>>> import numpy as np
>>> np.set_printoptions(precision=2, suppress=True, linewidth=120, floatmode="fixed")
>>> arr = np.load("x.npy")
>>> print(arr)
[[ 1 -1  1 -1]
 [ 1  0  0  0]
 [ 1  1  1  1]
 [ 1  2  4  8]
 [ 1  3  9 27]]
>>> f = np.array([2, 2])
>>> print(np.cross(arr[2, :3], arr[4, :3]))
[ 6 -8  2]
>>> q, R = np.linalg.qr(arr)
>>> q.shape, R.shape
((5, 4), (4, 4))
>>> round(float(abs(R[0, 0])), 2), round(np.linalg.norm(arr[:, 0]), 2)
(2.24, np.float64(2.24))
>>> q.round(2) + 0
array([[-0.45, -0.63,  0.53, -0.32],
       [-0.45, -0.32, -0.27,  0.63],
       [-0.45,  0.00, -0.53,  0.00],
       [-0.45,  0.32, -0.27, -0.63],
       [-0.45,  0.63,  0.53,  0.32]])
>>> np.round(q @ R, 2) + 0
array([[ 1.00, -1.00,  1.00, -1.00],
       [ 1.00,  0.00,  0.00,  0.00],
       [ 1.00,  1.00,  1.00,  1.00],
       [ 1.00,  2.00,  4.00,  8.00],
       [ 1.00,  3.00,  9.00, 27.00]])
>>> print(R)
[[ -2.24  -2.24  -6.71 -15.65]
 [  0.00   3.16   6.32  20.24]
 [  0.00   0.00   3.74  11.22]
 [  0.00   0.00   0.00   3.79]]
>>> round(float(np.linalg.norm(R[0] - R[2])), 2)
29.01
>>> print(np.linalg.norm(R, axis=0))
[ 2.24  3.87  9.95 28.20]
>>> np.linalg.norm(R, axis=1).argmax()
np.int64(1)
>>> np.round(np.linalg.norm(R, 2), 2)
np.float64(30.08)
>>> x = np.array([0, 1, 6, 0])
>>> rhs = arr @ x
>>> np.round(np.linalg.solve(arr.T @ arr, arr.T @ rhs), 2) + 0
array([0.00, 1.00, 6.00, 0.00])
>>> print(rhs)
[ 5  0  7 26 57]
>>> rng = np.random.default_rng(732)
>>> rhs = rhs + 0.1 * rng.normal(size=5)
>>> rhs
array([ 4.94, -0.23,  7.01, 26.00, 57.10])
>>> b, *_ = np.linalg.lstsq(arr, rhs)
>>> b
array([-0.17,  1.02,  6.10, -0.02])
>>> round(float(np.linalg.norm(rhs - arr @ b)), 2)
0.12
>>> data = np.load("case15.npy")
>>> data
array([[ 0.00,  0.00,  0.00,  1.00,  0.00, -3.00,  7.00],
       [ 0.00,  1.00,  0.00,  2.00,  1.00,  8.00,  8.00],
       [ 1.00,  1.00,  0.00,  2.00, -4.00,  8.00, -1.00],
       [ 0.00,  2.00,  0.00,  1.00,  9.00,  6.00,  7.00],
       [ 0.00,  0.00,  0.00,  0.00,  2.00,  0.00,  3.00],
       [ 0.00,  0.00,  0.00,  0.00,  3.00,  2.00,  3.00],
       [ 0.00,  0.00,  0.00,  0.00,  0.00,  2.00,  2.00]])
>>> other = data + rng.integers(-2, 3, (7, 6)) @ rng.integers(-2, 3, (6, 7))
>>> print(other)
[[  5.00   3.00  -6.00   3.00  -2.00  -5.00   5.00]
 [ -2.00   4.00  -3.00   8.00   1.00  10.00  14.00]
 [  0.00  -5.00   8.00  12.00 -11.00  12.00  17.00]
 [  7.00   3.00  -3.00  -3.00   2.00   6.00   3.00]
 [ -1.00  -2.00  -1.00  -6.00  -4.00   3.00   1.00]
 [ -8.00  12.00  -2.00   0.00   3.00   0.00  -1.00]
 [  2.00  -7.00  -2.00  -2.00  -4.00   0.00   0.00]]
>>> other - data
array([[ 5.00,  3.00, -6.00,  2.00, -2.00, -2.00, -2.00],
       [-2.00,  3.00, -3.00,  6.00,  0.00,  2.00,  6.00],
       [-1.00, -6.00,  8.00, 10.00, -7.00,  4.00, 18.00],
       [ 7.00,  1.00, -3.00, -4.00, -7.00,  0.00, -4.00],
       [-1.00, -2.00, -1.00, -6.00, -6.00,  3.00, -2.00],
       [-8.00, 12.00, -2.00,  0.00,  0.00, -2.00, -4.00],
       [ 2.00, -7.00, -2.00, -2.00, -4.00, -2.00, -2.00]])
>>> np.abs(other - data).sum(axis=1)
array([22.00, 22.00, 54.00, 26.00, 21.00, 28.00, 21.00])
